$ ipython --no-banner

In [1]: import numpy as np

In [2]: import numpy.linalg as la

In [3]: np.set_printoptions(precision=2, suppress=True, linewidth=120)

In [4]: rng = np.random.default_rng(95)

In [5]: M = np.array([[2, 2, 2], [0, 1, 3], [1, 0, 1], [3, 1, 2]]) * (rng.random((4, 3)) < 0.3)

In [6]: print(M)
[[0 0 2]
 [0 0 0]
 [1 0 0]
 [0 1 0]]

In [7]: hat = M @ la.solve(M.T @ M, M.T)

In [8]: print(la.matrix_rank(np.eye(4) - hat))
1

In [9]: print(np.trace(hat))
3.0

In [10]: O, evecs = la.qr(M[:, :1])[0], la.qr(M[:, 1:])[0]

In [11]: sig = la.svd(O.T @ evecs, compute_uv=False)

In [12]: print(np.round(la.norm(O @ O.T - evecs @ evecs.T, 2), 2))
1.0

In [13]: M2 = np.c_[M[:, :1] @ np.array([[2]]), np.array([2, -2, 7, -7])]

In [14]: print(M2)
[[ 0  2]
 [ 0 -2]
 [ 2  7]
 [ 0 -7]]

In [15]: print(la.lstsq(M, M2[:, 0])[0])
[2. 0. 0.]

In [16]: print(la.norm(M2 - M @ la.lstsq(M, M2)[0], axis=0))
[0. 2.]

In [17]: print(la.matrix_rank(np.c_[M, M2]))
4

In [18]: E = np.load("case0.npy")

In [19]: print(E)
[[ -1.08 -33.98   2.96 -21.93]
 [ 11.99   3.94 -19.01  -3.09]
 [  2.16  -0.04   3.92  -4.07]
 [  4.     7.9  -15.     7.01]
 [ 22.01   6.    -3.05 -19.98]
 [  4.99  19.92  26.06  -3.93]
 [  3.97   3.94  14.04  -8.09]]

In [20]: print(M[:, 0] @ M[:, 2])
0

In [21]: print(M @ M.T)
[[4 0 0 0]
 [0 0 0 0]
 [0 0 1 0]
 [0 0 0 1]]

In [22]: print(M.T @ M)
[[1 0 0]
 [0 1 0]
 [0 0 4]]

In [23]: mat = np.array([[30.0, 45.0, 0.0], [45.0, 86.0, 0.0], [0.0, 0.0, 5.0]])

In [24]: print(np.round(la.eigvals(mat).sum().real, 2))
121.0

In [25]: print(round(la.det(mat.T), 2))
2775.0

In [26]: print(round(float(la.det(2 * mat)), 2), round(la.det(mat), 2))
22200.0 2775.0

In [27]: print(la.matrix_power(mat, 2))
[[2925. 5220.    0.]
 [5220. 9421.    0.]
 [   0.    0.   25.]]

In [28]: print(round(np.abs(la.eigvals(mat)).max(), 2))
111.0

In [29]: print(np.trace(mat))
121.0

In [30]: print((mat - mat.T) / 2)
[[0. 0. 0.]
 [0. 0. 0.]
 [0. 0. 0.]]

In [31]: m1 = np.load("out6.npy")

In [32]: print(m1)
[[ 1 -1  1]
 [ 1  0  0]
 [ 1  1  1]
 [ 1  2  4]
 [ 1  3  9]
 [ 1  4 16]
 [ 1  5 25]
 [ 1  6 36]]

In [33]: hat = m1 @ la.solve(m1.T @ m1, m1.T)

In [34]: print(np.diag(hat))
[0.71 0.28 0.23 0.28 0.28 0.23 0.28 0.71]

In [35]: print(np.round(hat @ m1[:, 1], 2) + 0)
[-1.  0.  1.  2.  3.  4.  5.  6.]

In [36]: print(la.matrix_rank(np.eye(8) - hat))
5

In [37]: print(np.trace(hat))
3.0
